$ ipython --no-banner

In [1]: import numpy as np

In [2]: np.set_printoptions(precision=3, suppress=True, linewidth=140, sign=" ")

In [3]: def rd(a):
   ...:     return np.round(a, 3) + 0
   ...: 

In [4]: F = np.load("block10.npy")

In [5]: F
Out[5]: 
array([[ 2.015, -0.346, -0.497],
       [ 0.692,  1.483, -1.635],
       [ 2.776,  1.179, -2.164],
       [-2.359, -0.361,  1.366],
       [-0.296,  2.237, -1.674],
       [ 0.17 ,  0.151, -0.013],
       [ 0.249, -2.237,  1.835],
       [-1.271, -0.346,  0.807],
       [ 0.7  ,  1.626, -1.753],
       [ 2.458,  0.427, -1.422],
       [-2.988,  1.06 ,  0.385],
       [ 1.075,  2.41 , -2.459],
       [-4.226, -2.219,  3.66 ],
       [ 1.757,  1.821, -2.299],
       [-1.418, -1.06 ,  1.434],
       [-1.248, -0.247,  0.757],
       [ 1.226,  0.348, -0.775],
       [ 0.115,  0.089,  0.048],
       [ 0.992, -0.744,  0.149],
       [ 1.135,  0.208, -0.505],
       [ 2.949,  1.914, -3.134]])

In [6]: idx = F[:, 0] > np.median(F[:, 0])

In [7]: f = F[idx].mean(axis=0) - F[~idx].mean(axis=0)

In [8]: rd((((F - F.mean(axis=0)) @ f > 0) == idx).mean())
Out[8]: np.float64(0.857)

In [9]: Ac = (F - F.mean(axis=0)) / F.std(axis=0)

In [10]: np.argwhere(np.abs(Ac) > 2)
Out[10]: 
array([[  6,   1],
       [ 12,   0],
       [ 12,   2]])

In [11]: rd(Ac.std(axis=0))
Out[11]: array([ 1.,  1.,  1.])

In [12]: b = np.linalg.lstsq(np.delete(Ac, 1, axis=1), Ac[:, 1])[0]

In [13]: rd(b)
Out[13]: array([-0.711, -1.472])

In [14]: np.abs(b).argmax()
Out[14]: np.int64(1)

In [15]: d = np.linalg.norm(F[:, None] - F[None], axis=-1)

In [16]: d.shape
Out[16]: (21, 21)

In [17]: np.linalg.matrix_rank(d ** 2)
Out[17]: np.int64(5)

In [18]: np.flatnonzero(d[6] < d.mean() / 2)
Out[18]: array([ 6])

In [19]: (d + 1e9 * np.eye(21)).round(6).argmin(axis=1)
Out[19]: array([ 19,   8,   9,  14,   8,  17,  14,  15,   1,   2,   3,  13,   3,  11,   7,   7,  19,   5,  19,  16,   2])

In [20]: rd(d[:5, :5])
Out[20]: 
array([[ 0.   ,  2.528,  2.384,  4.754,  3.66 ],
       [ 2.528,  0.   ,  2.171,  4.66 ,  1.243],
       [ 2.384,  2.171,  0.   ,  6.419,  3.286],
       [ 4.754,  4.66 ,  6.419,  0.   ,  4.5  ],
       [ 3.66 ,  1.243,  3.286,  4.5  ,  0.   ]])

In [21]: np.unravel_index(d.round(6).argmax(), d.shape)
Out[21]: (np.int64(12), np.int64(20))

In [22]: d.mean(axis=1).argmax()
Out[22]: np.int64(12)

In [23]: K = np.load("a.npy")

In [24]: K
Out[24]: 
array([[  3,   2],
       [  4,   3],
       [ 23,  17]])

In [25]: # row 2 dominates

In [26]: left, sv, vt = np.linalg.svd(K)

In [27]: np.argmax(sv[:-1] / (sv[1:] + 1e-6)) + 1
Out[27]: np.int64(1)

In [28]: rd(sv)
Out[28]: array([ 29.257,   0.178])

In [29]: A2 = left[:, :1] @ np.diag(sv[:1]) @ vt[:1]

In [30]: rd(np.abs(K - A2).max())
Out[30]: np.float64(0.139)
